$ ipython --no-banner

In [1]: import numpy as np

In [2]: np.set_printoptions(precision=2, suppress=True, linewidth=140)

In [3]: def tidy(a):
   ...:     return np.round(a, 2) + 0
   ...: 

In [4]: K = np.load("out17.npy")

In [5]: print(K)
[[1.   0.2  0.04]
 [0.2  1.   0.2 ]
 [0.04 0.2  1.  ]]

In [6]: A2 = K / np.linalg.norm(K, axis=1, keepdims=True)

In [7]: gram = A2 @ A2.T

In [8]: print(np.argwhere(np.triu(np.abs(gram) > 0.95, 1)))
[]

In [9]: print(tidy(gram))
[[1.   0.38 0.12]
 [0.38 1.   0.38]
 [0.12 0.38 1.  ]]

In [10]: print(tidy(gram[0]))
[1.   0.38 0.12]

In [11]: print((gram - 2 * np.eye(3)).round(6).argmax(axis=1))
[1 0 1]

In [12]: feats = np.array([[3.0, 0.0, 0.0, 0.0, 0.0],
    ...:     [0.0, 7.0, -2.0, 0.0, 2.0],
    ...:     [0.0, -2.0, 4.0, 0.0, -1.0],
    ...:     [0.0, 0.0, 0.0, 3.0, 0.0],
    ...:     [0.0, 2.0, -1.0, 0.0, 4.0]])

In [13]: vec = np.array([-2, -2, 1, 0, 2])

In [14]: y = feats @ vec

In [15]: print(y)
[ -6. -12.   6.   0.   3.]

In [16]: print(tidy(np.linalg.solve(feats, feats[:, 3])))
[0. 0. 0. 1. 0.]

In [17]: print(tidy(np.linalg.solve(feats, y + feats[:, 4])))
[-2. -2.  1.  0.  3.]

In [18]: print(tidy(np.linalg.solve(feats, y)))
[-2. -2.  1.  0.  2.]

In [19]: print(tidy(np.linalg.solve(feats, -1 * y)))
[ 2.  2. -1.  0. -2.]

In [20]: print(tidy(np.abs(np.linalg.eigvals(feats)).max()))
9.0

In [21]: assert feats == feats.T
ValueError: The truth value of an array with more than one element is ambiguous. Use a.any() or a.all()


In [22]: print(tidy(np.sort(np.abs(np.linalg.eigvals(feats)))))
[3. 3. 3. 3. 9.]

In [23]: feats.inv()
AttributeError: 'numpy.ndarray' object has no attribute 'inv'


In [24]: ev, evecs = np.linalg.eigh(feats)

In [25]: print(np.unique(ev.round(6) + 0, return_counts=True)[1])
[4 1]

In [26]: print(tidy(np.abs(evecs[:, -1])))
[0.   0.82 0.41 0.   0.41]

In [27]: print(tidy(ev))
[3. 3. 3. 3. 9.]

In [28]: print(tidy(np.linalg.eigvalsh(feats @ feats)))
[ 9.  9.  9.  9. 81.]

In [29]: print(tidy(evecs.T @ evecs))
[[1. 0. 0. 0. 0.]
 [0. 1. 0. 0. 0.]
 [0. 0. 1. 0. 0.]
 [0. 0. 0. 1. 0.]
 [0. 0. 0. 0. 1.]]

In [30]: Q, evecs = np.linalg.qr(feats[:, :1])[0], np.linalg.qr(feats[:, 1:])[0]

In [31]: sig = np.linalg.svd(Q.T @ evecs, compute_uv=False)

In [32]: print(tidy(np.linalg.norm(Q @ Q.T - evecs @ evecs.T, 2)))
1.0

In [33]: print(np.degrees(np.arccos(sig.clip(0, 1))))
[90.]

In [34]: E = np.array([[-3, 2, 2, 3, 1, -6],
    ...:     [-2, -2, 3, 3, -3, 6],
    ...:     [2, -3, 0, 1, 1, 9],
    ...:     [-2, 0, -1, 1, 0, 0],
    ...:     [2, -3, -1, -2, 1, 9]])

In [35]: w1 = np.array([[8, 7, -5],
    ...:     [1, 6, 8],
    ...:     [3, -8, 6],
    ...:     [1, -8, 1],
    ...:     [1, 5, -9],
    ...:     [8, -1, -7]])

In [36]: coef = np.array([4, -4, -5])

In [37]: H = np.maximum(E @ w1 + coef, 0)

In [38]: print(np.linalg.matrix_rank(H))
3

In [39]: print((H > 0).mean(axis=0))
[0.6 0.2 0.2]

In [40]: print(H)
[[ 0  0 74]
 [43  0  0]
 [91  0  0]
 [ 0  0  0]
 [85 12  0]]

In [41]: W2 = np.array([[-3, 0], [-1, -3], [-3, 0]])

In [42]: print(H @ W2)
[[-222    0]
 [-129    0]
 [-273    0]
 [   0    0]
 [-267  -36]]

In [43]: print(w1 @ W2)
[[-16 -21]
 [-33 -18]
 [-19  24]
 [  2  24]
 [ 19 -15]
 [ -2   3]]

In [44]: proj = H @ np.linalg.solve(H.T @ H, H.T)

In [45]: print(np.linalg.matrix_rank(np.eye(5) - proj))
2

In [46]: print(tidy(proj @ H[:, 0]))
[ 0. 43. 91.  0. 85.]

In [47]: print(tidy(np.diag(proj)))
[1.   0.18 0.82 0.   1.  ]

In [48]: print(np.allclose(proj @ proj, proj))
True

In [49]: theta = np.radians(15)

In [50]: R = np.eye(6)

In [51]: R[0, 0] = R[4, 4] = np.cos(theta)

In [52]: R[0, 4], R[4, 0] = -np.sin(theta), np.sin(theta)

In [53]: print(tidy(R))
[[ 0.97  0.    0.    0.   -0.26  0.  ]
 [ 0.    1.    0.    0.    0.    0.  ]
 [ 0.    0.    1.    0.    0.    0.  ]
 [ 0.    0.    0.    1.    0.    0.  ]
 [ 0.26  0.    0.    0.    0.97  0.  ]
 [ 0.    0.    0.    0.    0.    1.  ]]

In [54]: A2 = E @ R.T

In [55]: print(tidy(np.linalg.svd(E, compute_uv=False)), tidy(np.linalg.svd(A2, compute_uv=False)))
[16.4   7.27  2.91  2.15  1.1 ] [16.4   7.27  2.91  2.15  1.1 ]

In [56]: print(tidy(np.abs(A2 - E).max(axis=0)))
[0.84 0.   0.   0.   0.81 0.  ]

In [57]: print(tidy(np.linalg.det(R)), tidy(np.trace(R)))
1.0 5.93

In [58]: u = np.array([1, 3, -3, 2])

In [59]: W0 = u[np.abs(np.subtract.outer(np.arange(4), np.arange(4)))]

In [60]: print(W0)
[[ 1  3 -3  2]
 [ 3  1  3 -3]
 [-3  3  1  3]
 [ 2 -3  3  1]]

In [61]: ev, evecs = np.linalg.eig(W0)

In [62]: print(tidy(np.prod(ev)))
-408.0

In [63]: print(tidy(np.sort(np.linalg.eigvals(np.linalg.inv(W0)))))
[-0.13  0.22  0.25  0.33]

In [64]: A2 = np.linalg.invert(W0)
AttributeError: module 'numpy.linalg' has no attribute 'invert'


In [65]: A2 = np.linalg.inv(W0)

In [66]: print(np.allclose(A2, W0.T))
False

In [67]: print((np.abs(A2) > 1e-9).astype(int))
[[1 1 1 1]
 [1 1 1 1]
 [1 1 1 1]
 [1 1 1 1]]

In [68]: print(tidy(np.linalg.inv(A2)))
[[ 1.  3. -3.  2.]
 [ 3.  1.  3. -3.]
 [-3.  3.  1.  3.]
 [ 2. -3.  3.  1.]]

In [69]: print([round(float(np.linalg.det(W0[:i, :i])), 2) + 0 for i in range(1, 5)])
[1.0, -8.0, -80.0, -408.0]

In [70]: print(np.all(np.linalg.eigvalsh(W0) > 0))
False

In [71]: arr = 0.2 ** np.abs(np.subtract.outer(np.arange(5), np.arange(5)))

In [72]: print(tidy(arr))
[[1.   0.2  0.04 0.01 0.  ]
 [0.2  1.   0.2  0.04 0.01]
 [0.04 0.2  1.   0.2  0.04]
 [0.01 0.04 0.2  1.   0.2 ]
 [0.   0.01 0.04 0.2  1.  ]]

In [73]: print(tidy(np.abs(np.linalg.eigvals(arr)).max()))
1.4

In [74]: arr.inv()
AttributeError: 'numpy.ndarray' object has no attribute 'inv'


In [75]: np.linalg.determinant(arr)
AttributeError: module 'numpy.linalg' has no attribute 'determinant'


In [76]: print(tidy(np.linalg.matrix_power(arr, 2)))
[[1.04 0.41 0.12 0.03 0.01]
 [0.41 1.08 0.42 0.12 0.03]
 [0.12 0.42 1.08 0.42 0.12]
 [0.03 0.12 0.42 1.08 0.41]
 [0.01 0.03 0.12 0.41 1.04]]

In [77]: Q, R = np.linalg.qr(arr)

In [78]: print(tidy(R))
[[-1.02 -0.4  -0.12 -0.03 -0.01]
 [ 0.   -0.96 -0.38 -0.12 -0.03]
 [ 0.    0.   -0.96 -0.38 -0.11]
 [ 0.    0.    0.   -0.96 -0.38]
 [ 0.    0.    0.    0.    0.94]]

In [79]: print(tidy(Q.T @ Q))
[[1. 0. 0. 0. 0.]
 [0. 1. 0. 0. 0.]
 [0. 0. 1. 0. 0.]
 [0. 0. 0. 1. 0.]
 [0. 0. 0. 0. 1.]]

In [80]: print(tidy(np.trace(Q @ Q.T)))
5.0

In [81]: print(tidy(abs(R[0, 0])), tidy(np.linalg.norm(arr[:, 0])))
1.02 1.02

In [82]: rng = np.random.default_rng(28442)

In [83]: z = rng.permutation(5)

In [84]: print(z)
[2 3 1 4 0]

In [85]: A2 = arr[z][:, z]

In [86]: print(tidy(A2))
[[1.   0.2  0.2  0.04 0.04]
 [0.2  1.   0.04 0.2  0.01]
 [0.2  0.04 1.   0.01 0.2 ]
 [0.04 0.2  0.01 1.   0.  ]
 [0.04 0.01 0.2  0.   1.  ]]

In [87]: print(np.trace(A2))
5.0

In [88]: print(tidy(np.linalg.det(A2)), tidy(np.linalg.det(arr[z])))
0.85 0.85

In [89]: print(np.allclose(A2, arr))
False

In [90]: print(tidy(np.sort(np.abs(np.linalg.eigvals(A2)))))
[0.7  0.79 0.95 1.17 1.4 ]

In [91]: ev, evecs = np.linalg.eigh(A2)

In [92]: print(tidy(ev))
[0.7  0.79 0.95 1.17 1.4 ]

In [93]: print(tidy(np.linalg.eigvalsh(A2 @ A2)))
[0.48 0.62 0.9  1.37 1.96]

In [94]: print(tidy(evecs.T @ A2 @ evecs))
[[0.7  0.   0.   0.   0.  ]
 [0.   0.79 0.   0.   0.  ]
 [0.   0.   0.95 0.   0.  ]
 [0.   0.   0.   1.17 0.  ]
 [0.   0.   0.   0.   1.4 ]]

In [95]: print((ev > 1e-8).sum(), (ev < -1e-8).sum())
5 0

In [96]: print(tidy(ev.sum()), np.trace(A2))
5.0 5.0

In [97]: print(tidy(np.linalg.svd(A2, compute_uv=False)))
[1.4  1.17 0.95 0.79 0.7 ]

In [98]: ev, evecs = np.linalg.eigh(arr)

In [99]: vec = np.array([-9, 3, -7, -4, 6])

In [100]: print(tidy(vec @ arr @ vec))
174.81

In [101]: print(tidy(vec @ arr @ vec / (vec @ vec)), tidy(ev[0]), tidy(ev[-1]))
0.92 0.7 1.4

In [102]: print(tidy(evecs * np.maximum(ev, 0) @ evecs.T))
[[1.   0.2  0.04 0.01 0.  ]
 [0.2  1.   0.2  0.04 0.01]
 [0.04 0.2  1.   0.2  0.04]
 [0.01 0.04 0.2  1.   0.2 ]
 [0.   0.01 0.04 0.2  1.  ]]

In [103]: print(tidy(np.linalg.eigvalsh(arr[1:, 1:])))
[0.71 0.85 1.08 1.36]

In [104]: F = np.array([[0, 3, 2], [-3, 0, 3], [-2, -3, 0]])

In [105]: print(np.linalg.matrix_rank(F, rtol=0.1))
2

In [106]: print(np.argsort(-np.linalg.norm(F, axis=0).round(6), kind="stable")[:3])
[1 0 2]

In [107]: print(np.abs(np.diag(np.linalg.qr(F)[1])) > 1e-9)
[ True  True False]

In [108]: print(tidy(F @ np.linalg.pinv(F) @ F))
[[ 0.  3.  2.]
 [-3.  0.  3.]
 [-2. -3.  0.]]

In [109]: print(tidy(np.trace(np.linalg.pinv(F) @ F)))
2.0

In [110]: U, sig, vt = np.linalg.svd(F)

In [111]: print(tidy(sig))
[4.69 4.69 0.  ]

In [112]: A2 = U[:, :2] @ np.diag(sig[:2]) @ vt[:2]

In [113]: print(tidy(A2))
[[ 0.  3.  2.]
 [-3.  0.  3.]
 [-2. -3.  0.]]

In [114]: print(np.linalg.matrix_rank(A2))
2

In [115]: print(tidy(np.linalg.norm(F - A2) / np.linalg.norm(F)))
0.0

In [116]: print(tidy(np.linalg.norm(F - A2, 2)), tidy(sig[2]))
0.0 0.0

In [117]: z = rng.integers(0, 3, 5)

In [118]: m1 = np.triu((z[:, None] == z) & (rng.random((5, 5)) < 0.8), 1).astype(int)

In [119]: m1 += m1.T

In [120]: print(m1)
[[0 0 0 0 0]
 [0 0 0 0 0]
 [0 0 0 0 1]
 [0 0 0 0 0]
 [0 0 1 0 0]]

In [121]: rank = np.linalg.matrix_rank(m1)

In [122]: print(rank)
2

In [123]: N = np.linalg.svd(m1)[2][rank:].T

In [124]: print([int(np.linalg.matrix_rank(m1[:i])) for i in range(1, len(m1) + 1)])
[0, 0, 1, 1, 2]

In [125]: print(m1 @ N)
[[0. 0. 0.]
 [0. 0. 0.]
 [0. 0. 0.]
 [0. 0. 0.]
 [0. 0. 0.]]

In [126]: print(np.linalg.matrix_rank(m1.T @ m1), np.linalg.matrix_rank(m1 @ m1.T))
2 2

In [127]: print(np.linalg.matrix_power(m1, 3))
[[0 0 0 0 0]
 [0 0 0 0 0]
 [0 0 0 0 1]
 [0 0 0 0 0]
 [0 0 1 0 0]]

In [128]: print((m1 + m1.T) / 2)
[[0. 0. 0. 0. 0.]
 [0. 0. 0. 0. 0.]
 [0. 0. 0. 0. 1.]
 [0. 0. 0. 0. 0.]
 [0. 0. 1. 0. 0.]]

In [129]: np.linalg.determinant(m1)
AttributeError: module 'numpy.linalg' has no attribute 'determinant'


In [130]: print(m1 @ m1)
[[0 0 0 0 0]
 [0 0 0 0 0]
 [0 0 1 0 0]
 [0 0 0 0 0]
 [0 0 0 0 1]]
